In [1]: import numpy as np

In [2]: from numpy import linalg as LA

In [3]: np.set_printoptions(precision=2, suppress=True, linewidth=140, floatmode="fixed")

In [4]: X = np.load("m.npy")

In [5]: X
Out[5]: 
array([[ 58, -16,   7, -12, -37, -19],
       [-16,  31,  29,  24,  20,  -1],
       [  7,  29, 101,  66,   0,  30],
       [-12,  24,  66,  58,  -2,  40],
       [-37,  20,   0,  -2,  76, -13],
       [-19,  -1,  30,  40, -13,  59]])

In [6]: evals, vecs = LA.eigh(X)

In [7]: np.round(vecs.T @ X @ vecs, 2) + 0
Out[7]: 
array([[  1.45,   0.00,   0.00,   0.00,   0.00,   0.00],
       [  0.00,   5.93,   0.00,   0.00,   0.00,   0.00],
       [  0.00,   0.00,  20.38,   0.00,   0.00,   0.00],
       [  0.00,   0.00,   0.00,  64.13,   0.00,   0.00],
       [  0.00,   0.00,   0.00,   0.00, 111.94,   0.00],
       [  0.00,   0.00,   0.00,   0.00,   0.00, 179.17]])

In [8]: LA.eigvalsh(X + 2 * np.eye(6))
Out[8]: array([  3.45,   7.93,  22.38,  66.13, 113.94, 181.17])

In [9]: np.round(vecs.T @ vecs, 2) + 0
Out[9]: 
array([[1.00, 0.00, 0.00, 0.00, 0.00, 0.00],
       [0.00, 1.00, 0.00, 0.00, 0.00, 0.00],
       [0.00, 0.00, 1.00, 0.00, 0.00, 0.00],
       [0.00, 0.00, 0.00, 1.00, 0.00, 0.00],
       [0.00, 0.00, 0.00, 0.00, 1.00, 0.00],
       [0.00, 0.00, 0.00, 0.00, 0.00, 1.00]])

In [10]: LA.svd(X, compute_uv=False)
Out[10]: array([179.17, 111.94,  64.13,  20.38,   5.93,   1.45])

In [11]: mat = np.load("block3.npy")

In [12]: mat
Out[12]: 
array([[ 1.34,  1.54,  1.19, -1.42,  0.95,  0.69],
       [-0.74,  0.40,  0.23, -0.35, -0.59,  2.79],
       [-0.75,  0.40,  0.23, -0.34, -0.59,  2.79],
       [ 0.33, -0.77, -0.53,  0.69,  0.29, -2.73],
       [-1.69, -1.14, -0.94,  1.08, -1.23,  1.13],
       [ 1.36,  1.54,  1.19, -1.42,  0.96,  0.65],
       [-0.14,  0.92,  0.65, -0.83, -0.15,  2.65],
       [ 1.43,  1.52,  1.19, -1.41,  1.02,  0.44],
       [-1.64, -0.88, -0.75,  0.84, -1.21,  1.68],
       [ 1.67,  1.31,  1.05, -1.22,  1.21, -0.67],
       [ 0.91, -0.23, -0.10,  0.19,  0.71, -2.75],
       [-0.24,  0.84,  0.58, -0.76, -0.22,  2.70],
       [ 0.14, -0.92, -0.64,  0.83,  0.15, -2.65],
       [-1.40, -0.39, -0.38,  0.39, -1.05,  2.34],
       [-0.28,  0.81,  0.56, -0.73, -0.25,  2.71],
       [-0.56, -1.35, -1.00,  1.23, -0.37, -2.05],
       [-1.68, -1.03, -0.85,  0.97, -1.23,  1.40],
       [-1.68, -1.27, -1.03,  1.19, -1.22,  0.79],
       [-1.41, -1.53, -1.19,  1.42, -1.00, -0.49],
       [ 0.46, -0.67, -0.44,  0.59,  0.38, -2.77]])

In [13]: G = mat.T @ mat

In [14]: print((mat @ mat.T).shape)
(20, 20)

In [15]: print(np.trace(G), np.round((mat ** 2).sum(), 2))
180.0 180.0

In [16]: J = np.array([[0, 0, 0, 1, 0],
    ...:     [0, 1, 0, 0, 0],
    ...:     [1, 0, 0, 0, 0],
    ...:     [0, 0, 1, 0, 0],
    ...:     [0, 0, 0, 0, 1]])

In [17]: # rows sum to 1

In [18]: print([round(float(x), 2) for x in LA.svd(mat, compute_uv=False)[:3]])
[9.92, 9.03, 0.0]

In [19]: LA.cond(mat) > 100
Out[19]: np.True_

In [20]: LA.matrix_rank(mat, rtol=0.1)
Out[20]: np.int64(2)

In [21]: J @ J
Out[21]: 
array([[0, 0, 1, 0, 0],
       [0, 1, 0, 0, 0],
       [0, 0, 0, 1, 0],
       [1, 0, 0, 0, 0],
       [0, 0, 0, 0, 1]])

In [22]: (J != 0).astype(int)
Out[22]: 
array([[0, 0, 0, 1, 0],
       [0, 1, 0, 0, 0],
       [1, 0, 0, 0, 0],
       [0, 0, 1, 0, 0],
       [0, 0, 0, 0, 1]])

In [23]: J @ J.T
Out[23]: 
array([[1, 0, 0, 0, 0],
       [0, 1, 0, 0, 0],
       [0, 0, 1, 0, 0],
       [0, 0, 0, 1, 0],
       [0, 0, 0, 0, 1]])

In [24]: other = np.array([[0, 3, 0], [1, 0, 0], [1, 0, 2], [2, 3, 3], [0, 0, 0]])

In [25]: print(LA.matrix_rank(J @ other))
3

In [26]: np.einsum("ik,kj->ji", J, other)
Out[26]: 
array([[2, 1, 0, 1, 0],
       [3, 0, 3, 0, 0],
       [3, 0, 0, 2, 0]])

In [27]: np.einsum("ik,kj->ij", J, other)
Out[27]: 
array([[2, 3, 3],
       [1, 0, 0],
       [0, 3, 0],
       [1, 0, 2],
       [0, 0, 0]])

In [28]: other.T @ J.T
Out[28]: 
array([[2, 1, 0, 1, 0],
       [3, 0, 3, 0, 0],
       [3, 0, 0, 2, 0]])

In [29]: print(np.einsum("ij->j", J))
[1 1 1 1 1]

In [30]: m1 = np.load("test15.npy")

In [31]: m1
Out[31]: 
array([[ 0, -1,  0],
       [ 1,  0,  0],
       [ 0,  0,  0]])

In [32]: P = np.triu(np.array([[3, 0, -2], [-1, -3, 2], [-2, -1, -2]]), 1) + np.eye(3)

In [33]: other = P @ m1 @ LA.inv(P)

In [34]: round(LA.det(other), 2)
Out[34]: np.float64(0.0)

In [35]: np.poly(other)
Out[35]: array([1.00, 0.00, 1.00, 0.00])

In [36]: LA.matrix_rank(other)
Out[36]: np.int64(2)

In [37]: np.trace(other), np.trace(m1)
Out[37]: (np.float64(0.0), np.int64(0))

In [38]: other
Out[38]: 
array([[ 0.00, -1.00,  2.00],
       [ 1.00,  0.00,  2.00],
       [ 0.00,  0.00,  0.00]])

In [39]: P @ m1 - m1 @ P
Out[39]: 
array([[0.00, 0.00, 2.00],
       [0.00, 0.00, 2.00],
       [0.00, 0.00, 0.00]])

In [40]: np.kron(np.eye(2, dtype=int), m1)
Out[40]: 
array([[ 0, -1,  0,  0,  0,  0],
       [ 1,  0,  0,  0,  0,  0],
       [ 0,  0,  0,  0,  0,  0],
       [ 0,  0,  0,  0, -1,  0],
       [ 0,  0,  0,  1,  0,  0],
       [ 0,  0,  0,  0,  0,  0]])

In [41]: round(LA.det(m1.T), 2)
Out[41]: np.float64(0.0)

In [42]: np.round(LA.det(2 * m1), 2), np.round(LA.det(m1), 2)
Out[42]: (np.float64(0.0), np.float64(0.0))

In [43]: print(np.einsum("ii->", m1))
0

In [44]: np.unique(m1.round(6), axis=0).shape
Out[44]: (3, 3)

In [45]: LA.lstsq(m1[:-1].T, m1[-1])[2]
Out[45]: np.int32(2)

In [46]: np.allclose(m1[:-1].T @ LA.lstsq(m1[:-1].T, m1[-1])[0], m1[-1])
Out[46]: True

In [47]: m1.T @ m1
Out[47]: 
array([[1, 0, 0],
       [0, 1, 0],
       [0, 0, 0]])

In [48]: m1[:, 2] @ m1[:, 1]
Out[48]: np.int64(0)

In [49]: LA.cond(m1) > 100
Out[49]: np.True_

In [50]: LA.matrix_rank(m1, rtol=0.1)
Out[50]: np.int64(2)

In [51]: round(LA.norm(m1, 2) / LA.norm(m1), 2)
Out[51]: np.float64(0.71)

In [52]: r0 = np.array([-9, -4, -7])

In [53]: E = r0[np.abs(np.subtract.outer(np.arange(3), np.arange(3)))]

In [54]: E
Out[54]: 
array([[-9, -4, -7],
       [-4, -9, -4],
       [-7, -4, -9]])

In [55]: evals, vecs = LA.eig(E)

In [56]: print(evals)
[-19.15  -2.00  -5.85]

In [57]: print(np.round(np.prod(evals), 2))
-224.0

In [58]: np.sort(LA.eigvals(E @ E))
Out[58]: array([  4.00,  34.20, 366.80])

In [59]: np.round(E @ vecs[:, 0] - evals[0] * vecs[:, 0], 2) + 0
Out[59]: array([0.00, 0.00, 0.00])

In [60]: r0 = np.array([1, 2, 0])

In [61]: other = E + np.outer(r0, np.eye(3)[0])

In [62]: round(LA.det(other) / LA.det(E), 2), np.round(1 + LA.solve(E, r0)[0], 2)
Out[62]: (np.float64(0.78), np.float64(0.78))

In [63]: print(other)
[[-8.00 -4.00 -7.00]
 [-2.00 -9.00 -4.00]
 [-7.00 -4.00 -9.00]]

In [64]: x0 = np.array([2, 4, 1])

In [65]: target = E @ x0

In [66]: target
Out[66]: array([-41, -48, -39])

In [67]: np.round(LA.solve(E.T, E[2]), 2) + 0
Out[67]: array([0.00, 0.00, 1.00])

In [68]: np.round(LA.solve(E, E[:, 1]), 2) + 0
Out[68]: array([0.00, 1.00, 0.00])

In [69]: Q, vecs = LA.qr(E[:, :1])[0], LA.qr(E[:, 1:])[0]

In [70]: sig = LA.svd(Q.T @ vecs, compute_uv=False)

In [71]: round(LA.norm(Q @ Q.T - vecs @ vecs.T, 2), 2)
Out[71]: np.float64(1.0)

In [72]: U, sig, Vt = LA.svd(m1)

In [73]: vecs = Vt[:(sig > 1e-8).sum()]

In [74]: rng = np.random.default_rng(438)

In [75]: x0 = m1[1] + -3 * m1[2] + rng.integers(2) * np.eye(3)[2]

In [76]: print(x0)
[1.00 0.00 1.00]

In [77]: print(LA.matrix_rank(np.vstack([m1, x0])))
3

In [78]: round(float(LA.norm(x0 - vecs.T @ vecs @ x0)), 2)
Out[78]: 1.0

In [79]: print(vecs.T @ vecs)
[[1.00 0.00 0.00]
 [0.00 1.00 0.00]
 [0.00 0.00 0.00]]

In [80]: W0 = np.loadtxt("x.csv", delimiter=",")

In [81]: W0
Out[81]: 
array([[ 1.00,  0.00,  2.00],
       [ 0.00,  0.00,  0.00],
       [ 0.00,  0.00,  0.00],
       [ 0.00,  0.00,  0.00],
       [ 0.00,  0.00,  2.00],
       [ 0.00, -1.00,  0.00]])

In [82]: blk = np.stack([W0, 3 * W0, W0[::-1]])

In [83]: blk.sum(axis=0)
Out[83]: 
array([[ 4.00, -1.00,  8.00],
       [ 0.00,  0.00,  2.00],
       [ 0.00,  0.00,  0.00],
       [ 0.00,  0.00,  0.00],
       [ 0.00,  0.00,  8.00],
       [ 1.00, -4.00,  2.00]])

In [84]: LA.norm(blk, axis=(1, 2))
Out[84]: array([3.16, 9.49, 3.16])

In [85]: ang = np.radians(90)

In [86]: Rm = np.eye(3)

In [87]: Rm[0, 0] = Rm[2, 2] = np.cos(ang)

In [88]: Rm[0, 2], Rm[2, 0] = -np.sin(ang), np.sin(ang)

In [89]: Rm.round(2) + 0
Out[89]: 
array([[ 0.00,  0.00, -1.00],
       [ 0.00,  1.00,  0.00],
       [ 1.00,  0.00,  0.00]])

In [90]: other = W0 @ Rm.T

In [91]: np.abs(other - W0).max(axis=0)
Out[91]: array([3.00, 0.00, 2.00])

In [92]: x0 = np.array([3, 2, -3])

In [93]: target = W0 @ x0

In [94]: LA.solve(W0.T @ W0, W0.T @ target)
Out[94]: array([ 3.00,  2.00, -3.00])

In [95]: LA.lstsq(W0, target)[0]
Out[95]: array([ 3.00,  2.00, -3.00])

In [96]: np.round(LA.pinv(W0) @ W0, 2) + 0
Out[96]: 
array([[1.00, 0.00, 0.00],
       [0.00, 1.00, 0.00],
       [0.00, 0.00, 1.00]])

In [97]: target = target + 0.1 * rng.normal(size=6)

In [98]: print(target)
[-3.12  0.13 -0.08  0.16 -6.01 -2.05]

In [99]: coef, *_ = LA.lstsq(W0, target)

In [100]: print(round(float(LA.norm(target - W0 @ coef)), 2))
0.22

In [101]: coef.round()
Out[101]: array([ 3.00,  2.00, -3.00])

In [102]: P = W0 @ LA.solve(W0.T @ W0, W0.T)

In [103]: print(LA.eigvalsh(P))
[0.00 0.00 0.00 1.00 1.00 1.00]

In [104]: P @ W0[:, 2]
Out[104]: array([2.00, 0.00, 0.00, 0.00, 2.00, 0.00])

In [105]: np.trace(P)
Out[105]: np.float64(3.0)

In [106]: LA.matrix_rank(np.eye(6) - P)
Out[106]: np.int64(3)

In [107]: P
Out[107]: 
array([[1.00, 0.00, 0.00, 0.00, 0.00, 0.00],
       [0.00, 0.00, 0.00, 0.00, 0.00, 0.00],
       [0.00, 0.00, 0.00, 0.00, 0.00, 0.00],
       [0.00, 0.00, 0.00, 0.00, 0.00, 0.00],
       [0.00, 0.00, 0.00, 0.00, 1.00, 0.00],
       [0.00, 0.00, 0.00, 0.00, 0.00, 1.00]])

In [108]: np.allclose(P @ P, P)
Out[108]: True

In [109]: np.diag(P)
Out[109]: array([1.00, 0.00, 0.00, 0.00, 1.00, 1.00])
